% ipython --no-banner

In [1]: import numpy as np

In [2]: np.set_printoptions(precision=2, suppress=True, linewidth=160, sign=" ")

In [3]: M = np.load("data.npy")

In [4]: M.round(2) + 0
Out[4]: 
array([[ 0.  , -0.01,  1.98, -0.01,  1.  , -0.01,  0.98],
       [ 0.02,  0.  ,  2.01,  0.01,  1.  , -0.02,  1.  ],
       [ 0.02,  0.  ,  2.02, -0.04,  1.01, -0.01,  1.01],
       [-0.04, -0.01,  1.99,  0.  ,  1.04, -0.01,  1.01],
       [ 0.01,  2.02,  2.03,  0.02,  2.  ,  1.  ,  0.98],
       [ 0.01,  1.99,  1.97,  0.01,  2.05,  1.02,  1.  ],
       [-0.01,  2.  ,  2.  ,  0.02,  1.99,  0.99,  1.  ],
       [-0.01,  2.  ,  2.  ,  0.  ,  2.01,  1.01,  1.  ],
       [ 2.  ,  0.98,  2.01,  0.  ,  1.01,  1.01,  0.  ],
       [ 2.  ,  0.97,  2.03,  0.01,  1.  ,  1.01,  0.01],
       [ 1.99,  0.99,  1.99,  0.03,  0.98,  1.02,  0.  ],
       [ 2.03,  0.99,  2.01, -0.02,  1.01,  0.97,  0.02]])

In [5]: proj = M @ np.linalg.solve(M.T @ M, M.T)

In [6]: np.round(np.trace(proj), 2)
Out[6]: np.float64(7.0)

In [7]: M2 = np.array([[2, 2, 2, 2], [2, 3, 2, 3], [0, 1, 2, 0], [1, 1, 0, 2]])

In [8]: K = np.tril(M2)

In [9]: K
Out[9]: 
array([[ 2,  0,  0,  0],
       [ 2,  3,  0,  0],
       [ 0,  1,  2,  0],
       [ 1,  1,  0,  2]])

In [10]: K.reshape(2, -1)
Out[10]: 
array([[ 2,  0,  0,  0,  2,  3,  0,  0],
       [ 0,  1,  2,  0,  1,  1,  0,  2]])

In [11]: T = K.reshape(4, 2, -1)

In [12]: np.einsum("ihd,jhd->hij", T, T).shape
Out[12]: (2, 4, 4)

In [13]: np.einsum("ihd,ihd->ih", T, T)
Out[13]: 
array([[  4,   0],
       [ 13,   0],
       [  1,   4],
       [  2,   4]])

In [14]: np.swapaxes(T, 1, 2)[1]
Out[14]: 
array([[ 2,  0],
       [ 3,  0]])

In [15]: T.shape
Out[15]: (4, 2, 2)

In [16]: T.transpose(1, 0, 2)
Out[16]: 
array([[[ 2,  0],
        [ 2,  3],
        [ 0,  1],
        [ 1,  1]],

       [[ 0,  0],
        [ 0,  0],
        [ 2,  0],
        [ 0,  2]]])

In [17]: T[:, 0]
Out[17]: 
array([[ 2,  0],
       [ 2,  3],
       [ 0,  1],
       [ 1,  1]])
